$ python3 -q
>>> import numpy as np
>>> np.set_printoptions(precision=2, suppress=True, linewidth=140)
>>> rd = lambda a: np.round(a, 2) + 0
>>> W0 = np.arange(18).reshape(6, 3) + -2
>>> print(W0)
[[-2 -1  0]
 [ 1  2  3]
 [ 4  5  6]
 [ 7  8  9]
 [10 11 12]
 [13 14 15]]
>>> out = W0 / np.sqrt((W0 ** 2).mean(axis=1, keepdims=True))
>>> print(np.linalg.matrix_rank(W0 - W0.mean(axis=1, keepdims=True)))
1
>>> print(W0 - W0.mean(axis=1, keepdims=True))
[[-1.  0.  1.]
 [-1.  0.  1.]
 [-1.  0.  1.]
 [-1.  0.  1.]
 [-1.  0.  1.]
 [-1.  0.  1.]]
>>> print(rd(out[1]))
[0.46 0.93 1.39]
>>> print(np.linalg.matrix_rank(out) == np.linalg.matrix_rank(W0))
True
>>> U, sigma, Vt = np.linalg.svd(W0)
>>> print(rd(sigma))
[35.22  2.14  0.  ]
>>> print(np.argmax(sigma[:-1] / (sigma[1:] + 1e-6)) + 1)
2
>>> out = U[:, :2] @ np.diag(sigma[:2]) @ Vt[:2]
>>> print(rd(out))
[[-2. -1.  0.]
 [ 1.  2.  3.]
 [ 4.  5.  6.]
 [ 7.  8.  9.]
 [10. 11. 12.]
 [13. 14. 15.]]
>>> print(rd(np.linalg.norm(W0 - out) / np.linalg.norm(W0)))
0.0
>>> print(np.linalg.matrix_rank(W0, rtol=0.05))
2
>>> m1 = np.loadtxt("w.csv", delimiter=",")
>>> print(m1)
[[1.   0.7  0.49 0.34 0.24]
 [0.7  1.   0.7  0.49 0.34]
 [0.49 0.7  1.   0.7  0.49]
 [0.34 0.49 0.7  1.   0.7 ]
 [0.24 0.34 0.49 0.7  1.  ]]
>>> # symmetric, so the eigenvalues are real
>>> x = np.array([1, 3, -1])
>>> h1 = np.maximum(W0 @ x, 0)
>>> print(h1)
[ 0  4 13 22 31 40]
>>> print(W0 * (h1 > 1e-9)[:, None])
[[ 0  0  0]
 [ 1  2  3]
 [ 4  5  6]
 [ 7  8  9]
 [10 11 12]
 [13 14 15]]
>>> print(np.maximum(W0 @ (3 * x), 0))
[  0  12  39  66  93 120]
>>> print(W0.T @ h1)
[1040 1150 1260]
>>> w1 = np.array([[1, 0, 2], [1, 3, 0], [0, 2, 0], [2, 0, 1], [1, 2, 3]])
>>> coef = np.array([0, 0, 3])
>>> H = np.maximum(m1 @ w1 + coef, 0)
>>> print(np.linalg.matrix_rank(H))
3
>>> cent = np.array([[-1, -1], [0, 0], [-2, -1]])
>>> print((H @ cent).round(6).argmax(axis=1))
[1 1 1 1 1]
>>> print(w1 @ cent)
[[-5 -3]
 [-1 -1]
 [ 0  0]
 [-4 -3]
 [-7 -4]]
>>> L = np.linalg.cholesky(m1)
>>> print(rd(np.prod(np.diag(L)) ** 2), rd(np.linalg.det(m1)))
0.07 0.07
>>> print(np.linalg.eigvalsh(m1).min() > 0)
True
>>> print(rd(np.diag(L) ** 2))
[1.   0.51 0.51 0.51 0.51]
>>> evals, vecs = np.linalg.eigh(m1)
>>> x = np.array([2, 2, 2, 3, 1])
>>> print(np.abs(m1).sum(axis=1).max(), rd(np.abs(evals).max()))
3.38 3.1
>>> print(rd(vecs * np.abs(evals) @ vecs.T))
[[1.   0.7  0.49 0.34 0.24]
 [0.7  1.   0.7  0.49 0.34]
 [0.49 0.7  1.   0.7  0.49]
 [0.34 0.49 0.7  1.   0.7 ]
 [0.24 0.34 0.49 0.7  1.  ]]
>>> U, sigma, Vt = np.linalg.svd(m1, full_matrices=False)
>>> print(np.abs(U[:, 0]).round(6).argmax())
2
>>> print((sigma > 1e-8).sum())
5
>>> print(rd(sigma / sigma[0]))
[1.   0.33 0.14 0.08 0.06]
>>> print(rd(U.T @ U))
[[1. 0. 0. 0. 0.]
 [0. 1. 0. 0. 0.]
 [0. 0. 1. 0. 0.]
 [0. 0. 0. 1. 0.]
 [0. 0. 0. 0. 1.]]
>>> print(np.allclose(U * sigma @ Vt, m1))
True
>>> print(rd(U.T @ m1 @ Vt.T))
[[3.1  0.   0.   0.   0.  ]
 [0.   1.02 0.   0.   0.  ]
 [0.   0.   0.43 0.   0.  ]
 [0.   0.   0.   0.25 0.  ]
 [0.   0.   0.   0.   0.19]]
>>> print(rd(np.sqrt((sigma ** 2).sum())), rd(np.linalg.norm(m1)))
3.31 3.31
>>> feats = np.load("layer12.npy")
>>> print(feats)
[[  0.72  -0.89  -6.03   9.81 -10.08   8.86]
 [-12.86   3.23   4.15   4.13   4.88  -6.49]
 [ -1.43   2.3   -8.46  -4.52   1.59  -0.31]]
>>> cov = feats.T @ feats
>>> print((feats @ feats.T).shape)
(3, 3)
>>> print(np.allclose(cov, cov.T))
True
>>> print(np.linalg.matrix_rank(cov))
3
>>> r0 = np.array([-3, -2, -2])
>>> print(rd(np.correlate(feats[2], feats[0], "full")))
[ -12.67   34.79 -112.17   76.42  -35.94  -15.18   55.16  -14.7    -2.8     1.42   -0.22]
>>> print(rd(np.polyval(r0, feats[2])))
[  -5.27  -22.47 -199.79  -54.25  -12.76   -1.67]
>>> blk = np.stack([feats, -3 * feats, feats[::-1]])
>>> print(rd(np.linalg.norm(blk, axis=(1, 2))))
[26.31 78.92 26.31]
>>> print(np.linalg.matrix_rank(blk.reshape(3, -1)))
2
>>> print((blk @ feats.T).shape)
(3, 3, 3)
>>> E = np.loadtxt("sample0.csv", delimiter=",")
>>> print(E)
[[ -0.2   -0.9   -0.1   -1.9    0.2   -0.4    1.  ]
 [ -0.7    0.6    0.8    0.7    0.1    0.5    0.59]
 [  0.4    0.6    0.4   -0.3   -1.9    1.5   -7.74]
 [  0.    -1.6    1.9   -0.6    0.8   -1.1    3.03]
 [ -1.    -0.1    0.2   -1.     0.    -0.5    0.05]
 [ -0.5   -0.6   -0.1   -0.4   -0.5   -0.5   -1.99]
 [  0.     0.1   -1.2    0.6   -0.3    0.6   -1.09]
 [ -0.4    0.8   -1.4   -0.8   -2.6    0.4  -10.25]
 [ -0.9    0.1   -0.2   -1.4   -2.3   -0.2   -9.06]
 [ -0.4    1.1   -0.4   -1.2    1.    -1.2    4.03]
 [ -0.2   -1.    -0.9    0.3   -0.7    1.5   -2.84]
 [  1.     0.    -0.2   -2.2    1.2   -0.1    4.9 ]
 [ -1.     0.1   -2.2    0.3    1.1   -0.3    4.43]
 [  0.1   -0.5    1.1    0.6    0.7   -0.2    2.88]
 [  0.7    1.5    1.4    0.     1.1    0.8    4.5 ]
 [ -0.7   -1.     2.4    0.3    0.7    0.     2.99]
 [  0.4    1.1   -1.2    0.5    0.3   -1.8    1.04]
 [  0.4   -1.    -0.1   -1.     1.2    0.8    4.7 ]
 [ -0.2   -2.    -1.3    0.5    0.4   -1.     1.48]
 [  2.    -2.     1.2   -2.2   -1.1    2.3   -4.46]
 [  0.2   -0.8   -1.1    0.    -1.5   -1.2   -6.  ]
 [  0.4    0.2    2.     0.8    0.8   -0.2    3.21]
 [ -0.6   -0.1   -0.7   -0.6    2.     0.     8.05]
 [ -0.4    0.7   -1.    -0.6    0.3   -0.1    1.14]
 [ -0.7   -0.1    0.1    2.1   -1.6    0.3   -6.39]
 [  0.4   -0.3    0.7    0.     1.2   -0.5    4.88]
 [ -1.9   -0.7   -0.1   -0.7    0.     1.1    0.1 ]
 [  0.1   -1.6   -0.7   -1.2    0.8   -0.5    3.19]
 [  0.6    0.    -1.3    1.6    0.5    0.1    1.99]
 [  0.3   -0.8    1.7   -0.2   -0.2    2.1   -0.66]]
>>> cen = E - E.mean(axis=0)
>>> U, sigma, Vt = np.linalg.svd(cen, full_matrices=False)
>>> print(np.abs(Vt[0]).argmax())
6
>>> print(np.searchsorted(np.cumsum(sigma ** 2) / (sigma ** 2).sum(), 0.9) + 1)
3
>>> print(rd(Vt[0] * np.sign(Vt[0, np.abs(Vt[0]).argmax()])))
[ 0.01 -0.01  0.04  0.    0.24 -0.06  0.97]
>>> print(np.abs(U[:, 0]).argmax())
7
>>> print(rd(np.abs(Vt[-1])))
[0.01 0.01 0.01 0.   0.97 0.01 0.24]
>>> print(rd(sigma))
[25.38  6.96  5.65  4.5   4.41  3.62  0.12]
>>> print(rd(cen.mean(axis=0)))
[0. 0. 0. 0. 0. 0. 0.]
>>> print(rd((sigma ** 2).sum() ** 2 / (sigma ** 4).sum()))
1.44
>>> print(np.linalg.matrix_rank(cen))
7
>>> rng = np.random.default_rng(26345)
>>> out = E + rng.integers(-2, 3, (30, 6)) @ rng.integers(-2, 3, (6, 7))
>>> print(rd(out))
[[  1.8   -1.9  -10.1   -3.9    7.2    2.6    8.  ]
 [ -1.7   -0.4   -0.2   -2.3    0.1    8.5   -1.41]
 [ -1.6    7.6    6.4    3.7    1.1    2.5  -10.74]
 [ 18.    -0.6   -4.1    9.4   14.8  -10.1    5.03]
 [ -2.     9.9    7.2    5.     1.     1.5    0.05]
 [ 11.5    1.4   -8.1    6.6    9.5   -3.5    3.01]
 [ -2.    -5.9   -7.2   -4.4   -1.3    5.6   -3.09]
 [ -7.4    2.8   11.6   -1.8  -11.6   -2.6  -15.25]
 [ -9.9   -7.9    0.8  -11.4  -12.3    4.8  -13.06]
 [  1.6    3.1    3.6   -1.2    1.    -9.2   12.03]
 [  5.8    3.    -4.9    7.3   10.3    0.5   -4.84]
 [ -1.    -6.    -4.2   -8.2   -5.8    5.9    5.9 ]
 [-13.     5.1    3.8   -1.7   -1.9   -1.3    5.43]
 [  5.1   -0.5   -1.9    0.6    5.7   -1.2    7.88]
 [ 16.7    5.5   -2.6   12.    14.1   -6.2    4.5 ]
 [ -5.7   -2.     7.4    0.3   -4.3   -2.    -4.01]
 [  9.4    1.1   -2.2    6.5    5.3   -8.8    0.04]
 [ -6.6    7.     6.9    0.    -1.8   -0.2    9.7 ]
 [ -4.2   12.     6.7    7.5    2.4   -1.     5.48]
 [ -3.     2.    10.2    0.8   -1.1   -6.7   -8.46]
 [ 18.2    1.2   -7.1   12.     8.5   -9.2   -4.  ]
 [-11.6   10.2   14.     0.8   -4.2    1.8    4.21]
 [-10.6   -2.1   -0.7   -7.6   -1.     9.     4.05]
 [  3.6    4.7   -9.     8.4   13.3   -5.1   -0.86]
 [ -8.7    7.9    4.1    3.1   -1.6   -1.7   -0.39]
 [ -7.6    5.7   14.7    1.    -0.8   -5.5   -0.12]
 [ -5.9    0.3    1.9   -3.7    1.     1.1    2.1 ]
 [ -1.9   -0.6   -2.7   -2.2   -5.2    2.5    9.19]
 [ 10.6   -4.    -1.3    2.6    1.5   -8.9    5.99]
 [ -8.7   -2.8    2.7   -5.2   -3.2    0.1   -0.66]]
>>> print(np.linalg.matrix_rank(out - E, tol=1e-8))
6
>>> print(np.abs(out - E).sum(axis=1))
[32. 16. 26. 60. 27. 47. 27. 40. 47. 24. 35. 32. 30. 19. 56. 25. 29. 32. 39. 34. 58. 42. 35. 45. 29. 41. 13. 21. 29. 22.]
